% ipython --no-banner

In [1]: import numpy as np

In [2]: np.set_printoptions(precision=2, suppress=True, linewidth=100)

In [3]: def rd(a):
   ...:     return np.round(a, 2) + 0
   ...: 

In [4]: W2 = np.array([[-1.3, -0.9, -0.5], [-1.4, -0.4, -1.0]])

In [5]: rng = np.random.default_rng(928739)

In [6]: data = np.array([[1, -3],
   ...:     [4, 1],
   ...:     [4, 4],
   ...:     [-3, 0],
   ...:     [-4, 0],
   ...:     [0, -2],
   ...:     [3, 3],
   ...:     [3, -2],
   ...:     [-3, 1],
   ...:     [-2, -3],
   ...:     [3, 5],
   ...:     [4, -4],
   ...:     [4, -5]]) @ W2 + 0.3 * rng.normal(size=(13, 3))

In [7]: rd(data)
Out[7]: 
array([[  2.72,   0.55,   2.79],
       [ -6.54,  -4.44,  -2.91],
       [-10.85,  -4.68,  -5.82],
       [  3.53,   2.76,   1.8 ],
       [  4.87,   3.47,   1.98],
       [  3.5 ,   0.39,   2.44],
       [ -8.38,  -3.66,  -3.93],
       [ -1.13,  -2.22,   0.89],
       [  2.48,   2.88,   0.48],
       [  7.1 ,   3.11,   4.  ],
       [-10.75,  -4.23,  -6.45],
       [  0.63,  -1.86,   1.48],
       [  1.71,  -1.78,   3.05]])

In [8]: rd(data[9] @ data[7])
Out[8]: np.float64(-11.37)

In [9]: rd(np.linalg.norm(data[9], 1)), rd(np.linalg.norm(data[9], np.inf))
Out[9]: (np.float64(14.22), np.float64(7.1))

In [10]: rd(np.linalg.norm(data, axis=0))
Out[10]: array([21.53, 11.07, 12.2 ])

In [11]: print(rd(np.linalg.norm(data, "nuc")))
33.43

In [12]: rd(np.linalg.norm(data) ** 2 / np.linalg.norm(data, 2) ** 2)
Out[12]: np.float64(1.05)

In [13]: rd(np.linalg.norm(data, 2))
Out[13]: np.float64(26.43)

In [14]: dist = np.linalg.norm(data[:, None] - data[None], axis=-1)

In [15]: rd(dist[:5, :5])
Out[15]: 
array([[ 0.  , 11.96, 16.9 ,  2.55,  3.71],
       [11.96,  0.  ,  5.21, 13.24, 14.72],
       [16.9 ,  5.21,  0.  , 17.9 , 19.35],
       [ 2.55, 13.24, 17.9 ,  0.  ,  1.53],
       [ 3.71, 14.72, 19.35,  1.53,  0.  ]])

In [16]: print(rd(dist[5]))
[ 0.88 12.36 17.32  2.46  3.4   0.   14.08  5.54  3.33  4.78 17.42  3.77  2.88]

In [17]: G = data.T @ data

In [18]: rd(G)
Out[18]: 
array([[463.43, 213.04, 251.36],
       [213.04, 122.51,  99.85],
       [251.36,  99.85, 148.82]])

In [19]: print(np.linalg.matrix_rank(G))
3

In [20]: print(np.allclose(G, G.T))
True

In [21]: vec = np.ones(3)

In [22]: for _ in range(7):
    ...:     vec = G @ vec
    ...:     vec /= np.linalg.norm(vec)
    ...:     print(round(vec @ G @ vec, 2))
    ...: 
698.38
698.4
698.4
698.4
698.4
698.4
698.4

In [23]: rd(vec)
Out[23]: array([0.81, 0.38, 0.44])

In [24]: X = np.loadtxt("sample4.csv", delimiter=",")

In [25]: rd(X)
Out[25]: 
array([[0.5 , 0.25, 0.  , 0.25, 0.  ],
       [0.  , 0.5 , 0.  , 0.5 , 0.  ],
       [0.  , 0.33, 0.67, 0.  , 0.  ],
       [0.  , 0.  , 0.25, 0.5 , 0.25],
       [0.33, 0.33, 0.  , 0.  , 0.33]])

In [26]: # row-stochastic, so 1 is an eigenvalue

In [27]: rd(np.linalg.eigvals(X).sum().real)
Out[27]: np.float64(2.5)

In [28]: rd(np.linalg.eigvals(X))
Out[28]: array([1.  +0.j , 0.28+0.4j, 0.28-0.4j, 0.33+0.j , 0.6 +0.j ])

In [29]: np.einsum("ii->", X)
Out[29]: np.float64(2.5)

In [30]: mat = np.loadtxt("mat.csv", delimiter=",")

In [31]: mat
Out[31]: 
array([[4., 4., 5.],
       [4., 5., 0.],
       [5., 1., 4.]])

In [32]: q, V = np.linalg.qr(mat[:, :1])[0], np.linalg.qr(mat[:, 1:])[0]

In [33]: sig = np.linalg.svd(q.T @ V, compute_uv=False)

In [34]: print(rd(np.degrees(np.arccos(sig.clip(0, 1)))))
[20.38]

In [35]: print(rd(np.linalg.norm(q @ q.T - V @ V.T, 2)))
1.0

In [36]: print(rd(sig))
[0.94]

In [37]: (sig > 0.9).sum()
Out[37]: np.int64(1)

In [38]: K = np.array([[-2, 0, 0, 0, 0],
    ...:     [0, 2, 3, -3, 0],
    ...:     [0, 3, 3, 2, 0],
    ...:     [0, 3, 0, 2, 0],
    ...:     [0, 0, 0, 0, -3]])

In [39]: K
Out[39]: 
array([[-2,  0,  0,  0,  0],
       [ 0,  2,  3, -3,  0],
       [ 0,  3,  3,  2,  0],
       [ 0,  3,  0,  2,  0],
       [ 0,  0,  0,  0, -3]])

In [40]: # splits into 3 blocks

In [41]: q, Rm = np.linalg.qr(K)

In [42]: print(q.shape, Rm.shape)
(5, 5) (5, 5)

In [43]: print(abs(Rm[0, 0]), rd(np.linalg.norm(K[:, 0])))
2.0 2.0

In [44]: np.allclose(Rm.T @ Rm, K.T @ K)
Out[44]: True

In [45]: (K != 0).astype(int)
Out[45]: 
array([[1, 0, 0, 0, 0],
       [0, 1, 1, 1, 0],
       [0, 1, 1, 1, 0],
       [0, 1, 0, 1, 0],
       [0, 0, 0, 0, 1]])

In [46]: (np.linalg.matrix_power((K != 0) + (K.T != 0) + np.eye(5), 5) > 0).astype(int)
Out[46]: 
array([[1, 0, 0, 0, 0],
       [0, 1, 1, 1, 0],
       [0, 1, 1, 1, 0],
       [0, 1, 1, 1, 0],
       [0, 0, 0, 0, 1]])

In [47]: rd(np.sort(np.linalg.eigvals(K).real))
Out[47]: array([-3.  , -2.  ,  0.81,  0.81,  5.37])

In [48]: rd(np.abs(np.linalg.eigvals(K)).max())
Out[48]: np.float64(5.37)

In [49]: np.linalg.matrix_power(K, 4)
Out[49]: 
array([[  16,    0,    0,    0,    0],
       [   0,  259,  276,   21,    0],
       [   0,  474,  648, -113,    0],
       [   0,  177,  297,  -38,    0],
       [   0,    0,    0,    0,   81]])

In [50]: (K + K.T) / 2
Out[50]: 
array([[-2.,  0.,  0.,  0.,  0.],
       [ 0.,  2.,  3.,  0.,  0.],
       [ 0.,  3.,  3.,  1.,  0.],
       [ 0.,  0.,  1.,  2.,  0.],
       [ 0.,  0.,  0.,  0., -3.]])

In [51]: np.allclose(K @ K.T, K.T @ K)
Out[51]: False

In [52]: np.kron(np.eye(2, dtype=int), K)
Out[52]: 
array([[-2,  0,  0,  0,  0,  0,  0,  0,  0,  0],
       [ 0,  2,  3, -3,  0,  0,  0,  0,  0,  0],
       [ 0,  3,  3,  2,  0,  0,  0,  0,  0,  0],
       [ 0,  3,  0,  2,  0,  0,  0,  0,  0,  0],
       [ 0,  0,  0,  0, -3,  0,  0,  0,  0,  0],
       [ 0,  0,  0,  0,  0, -2,  0,  0,  0,  0],
       [ 0,  0,  0,  0,  0,  0,  2,  3, -3,  0],
       [ 0,  0,  0,  0,  0,  0,  3,  3,  2,  0],
       [ 0,  0,  0,  0,  0,  0,  3,  0,  2,  0],
       [ 0,  0,  0,  0,  0,  0,  0,  0,  0, -3]])

In [53]: np.einsum("ii->", K)
Out[53]: np.int64(2)

In [54]: print(rd(np.linalg.det(2 * K)), rd(np.linalg.det(K)))
7488.0 234.0

In [55]: rd(np.linalg.det(K[::-1]))
Out[55]: np.float64(234.0)

In [56]: rd(np.poly(K))
Out[56]: array([   1.,   -2.,  -13.,   -1.,  -99., -234.])

In [57]: np.einsum("ij,ji->", K, K)
Out[57]: np.int64(30)

In [58]: rd(np.linalg.eigvals(K))
Out[58]: array([ 0.81+2.57j,  0.81-2.57j,  5.37+0.j  , -2.  +0.j  , -3.  +0.j  ])

In [59]: P = np.triu(np.array([[1, 2, -4, 0, -1],
    ...:     [-1, -3, -3, -2, 5],
    ...:     [0, -1, 5, 5, 2],
    ...:     [-2, 4, 2, -4, -4],
    ...:     [-3, 5, -1, 0, 2]]), 1) + np.eye(5)

In [60]: other = P @ K @ np.linalg.inv(P)

In [61]: other
Out[61]: 
array([[   -2.,    -4.,   -26.,   108.,   505.],
       [    0.,   -13.,   -45.,   186.,   884.],
       [    0.,    18.,    57.,  -237., -1158.],
       [    0.,     3.,     9.,   -37.,  -169.],
       [    0.,     0.,     0.,     0.,    -3.]])

In [62]: np.linalg.matrix_rank(other)
Out[62]: np.int64(5)

In [63]: P @ K - K @ P
Out[63]: 
array([[  0.,  -4., -14., -14.,   1.],
       [  0., -15.,  -3., -21., -43.],
       [  0.,  15.,   9.,   1., -19.],
       [  0.,   0.,   9.,   6.,   5.],
       [  0.,   0.,   0.,   0.,   0.]])

In [64]: rd(np.linalg.det(other))
Out[64]: np.float64(234.0)

In [65]: feats = np.load("m.npy")

In [66]: feats
Out[66]: 
array([[10,  0,  6,  4],
       [10,  0,  6,  4]])

In [67]: idx = rng.permutation(5)

In [68]: print(idx)
[4 2 0 1 3]

In [69]: other = K[idx][:, idx]

In [70]: print(rd(np.sort(np.abs(np.linalg.eigvals(other)))))
[2.   2.69 2.69 3.   5.37]

In [71]: rd(np.linalg.det(other)), rd(np.linalg.det(K[idx]))
Out[71]: (np.float64(234.0), np.float64(234.0))

In [72]: np.trace(other)
Out[72]: np.int64(2)

In [73]: np.allclose(other, K)
Out[73]: False

In [74]: other
Out[74]: 
array([[-3,  0,  0,  0,  0],
       [ 0,  3,  0,  3,  2],
       [ 0,  0, -2,  0,  0],
       [ 0,  3,  0,  2, -3],
       [ 0,  0,  0,  3,  2]])

In [75]: np.unique(feats.round(6), axis=0).shape
Out[75]: (1, 4)

In [76]: np.linalg.inv(feats)
LinAlgError: Last 2 dimensions of the array must be square


In [77]: rd(np.trace(np.linalg.pinv(feats) @ feats))
Out[77]: np.float64(1.0)

In [78]: np.allclose(feats[:-1].T @ np.linalg.lstsq(feats[:-1].T, feats[-1])[0], feats[-1])
Out[78]: True

In [79]: idx = rng.permutation(5)

In [80]: idx
Out[80]: array([0, 2, 3, 4, 1])

In [81]: other = X[idx][:, idx]

In [82]: np.allclose(other, X)
Out[82]: False

In [83]: print(rd(np.linalg.det(other)), rd(np.linalg.det(X[idx])))
0.05 -0.05

In [84]: print(np.trace(other))
2.5

In [85]: print(rd(np.sort(np.abs(np.linalg.eigvals(other)))))
[0.33 0.49 0.49 0.6  1.  ]

In [86]: E = np.load("x.npy")

In [87]: E
Out[87]: 
array([[1, 0, 0, 0],
       [0, 1, 0, 0],
       [8, 9, 1, 0],
       [5, 6, 0, 1]])

In [88]: # triangular: eigenvalues sit on the diagonal

In [89]: q, Rm = np.linalg.qr(E)

In [90]: rd(np.abs(np.diag(Rm)))
Out[90]: array([9.49, 1.55, 0.54, 0.13])

In [91]: np.allclose(Rm.T @ Rm, E.T @ E)
Out[91]: True

In [92]: rd(Rm)
Out[92]: 
array([[ -9.49, -10.75,  -0.84,  -0.53],
       [  0.  ,  -1.55,   0.04,  -0.22],
       [  0.  ,   0.  ,  -0.54,   0.81],
       [  0.  ,   0.  ,   0.  ,   0.13]])

In [93]: rd(q)
Out[93]: 
array([[-0.11,  0.73,  0.22, -0.64],
       [ 0.  , -0.65, -0.05, -0.76],
       [-0.84,  0.04, -0.54,  0.  ],
       [-0.53, -0.22,  0.81,  0.13]])

In [94]: other = np.array([[0]])

In [95]: W2 = np.array([[3, 0, 3, 5, 5],
    ...:     [0, 0, 4, 1, 5],
    ...:     [0, 0, 3, 4, 4],
    ...:     [5, 4, 5, 0, 1],
    ...:     [0, 4, 5, 1, 4]])

In [96]: F = np.block([[other, np.array([[5, 3, 0, 1, 3]])], [np.zeros((5, 1)), W2]])

In [97]: F
Out[97]: 
array([[0., 5., 3., 0., 1., 3.],
       [0., 3., 0., 3., 5., 5.],
       [0., 0., 0., 4., 1., 5.],
       [0., 0., 0., 3., 4., 4.],
       [0., 5., 4., 5., 0., 1.],
       [0., 0., 4., 5., 1., 4.]])

In [98]: # rows and columns are dependent

In [99]: np.allclose(F @ F.T, F.T @ F)
Out[99]: False

In [100]: np.allclose(F, F.T)
Out[100]: False

In [101]: print(rd(np.linalg.matrix_power(F, 2)))
[[ 0. 20. 16. 47. 31. 53.]
 [ 0. 34. 40. 68. 32. 52.]
 [ 0.  5. 24. 42. 21. 37.]
 [ 0. 20. 32. 49. 16. 32.]
 [ 0. 15.  4. 51. 50. 69.]
 [ 0.  5. 20. 56. 28. 57.]]

In [102]: (F + F.T) / 2
Out[102]: 
array([[0. , 2.5, 1.5, 0. , 0.5, 1.5],
       [2.5, 3. , 0. , 1.5, 5. , 2.5],
       [1.5, 0. , 0. , 2. , 2.5, 4.5],
       [0. , 1.5, 2. , 3. , 4.5, 4.5],
       [0.5, 5. , 2.5, 4.5, 0. , 1. ],
       [1.5, 2.5, 4.5, 4.5, 1. , 4. ]])

In [103]: rd(np.linalg.det(F))
Out[103]: np.float64(0.0)

In [104]: print(np.trace(F))
10.0

In [105]: print((F - F.T) / 2)
[[ 0.   2.5  1.5  0.   0.5  1.5]
 [-2.5  0.   0.   1.5  0.   2.5]
 [-1.5  0.   0.   2.  -1.5  0.5]
 [ 0.  -1.5 -2.   0.  -0.5 -0.5]
 [-0.5  0.   1.5  0.5  0.   0. ]
 [-1.5 -2.5 -0.5  0.5  0.   0. ]]

In [106]: blk = np.stack([F, 4 * F, F[::-1]])

In [107]: blk.shape
Out[107]: (3, 6, 6)

In [108]: rd(np.linalg.norm(blk, axis=(1, 2)))
Out[108]: array([17.89, 71.55, 17.89])

In [109]: blk.sum(axis=0)
Out[109]: 
array([[ 0., 25., 19.,  5.,  6., 19.],
       [ 0., 20.,  4., 20., 25., 26.],
       [ 0.,  0.,  0., 23.,  9., 29.],
       [ 0.,  0.,  0., 19., 21., 25.],
       [ 0., 28., 20., 28.,  5., 10.],
       [ 0.,  5., 23., 25.,  6., 23.]])

In [110]: np.einsum("bij,cij->bc", blk, blk)
Out[110]: 
array([[ 320., 1280.,  192.],
       [1280., 5120.,  768.],
       [ 192.,  768.,  320.]])

In [111]: U, sig, vt = np.linalg.svd(F)

In [112]: print(np.argmax(sig[:-1] / (sig[1:] + 1e-6)) + 1)
5

In [113]: print(rd(sig))
[14.98  7.36  5.45  2.75  2.06  0.  ]

In [114]: other = U[:, :5] @ np.diag(sig[:5]) @ vt[:5]

In [115]: print(np.linalg.matrix_rank(other))
5

In [116]: rd(np.linalg.norm(F - other, 2)), sig[5]
Out[116]: (np.float64(0.0), np.float64(0.0))

In [117]: rd(other)
Out[117]: 
array([[0., 5., 3., 0., 1., 3.],
       [0., 3., 0., 3., 5., 5.],
       [0., 0., 0., 4., 1., 5.],
       [0., 0., 0., 3., 4., 4.],
       [0., 5., 4., 5., 0., 1.],
       [0., 0., 4., 5., 1., 4.]])
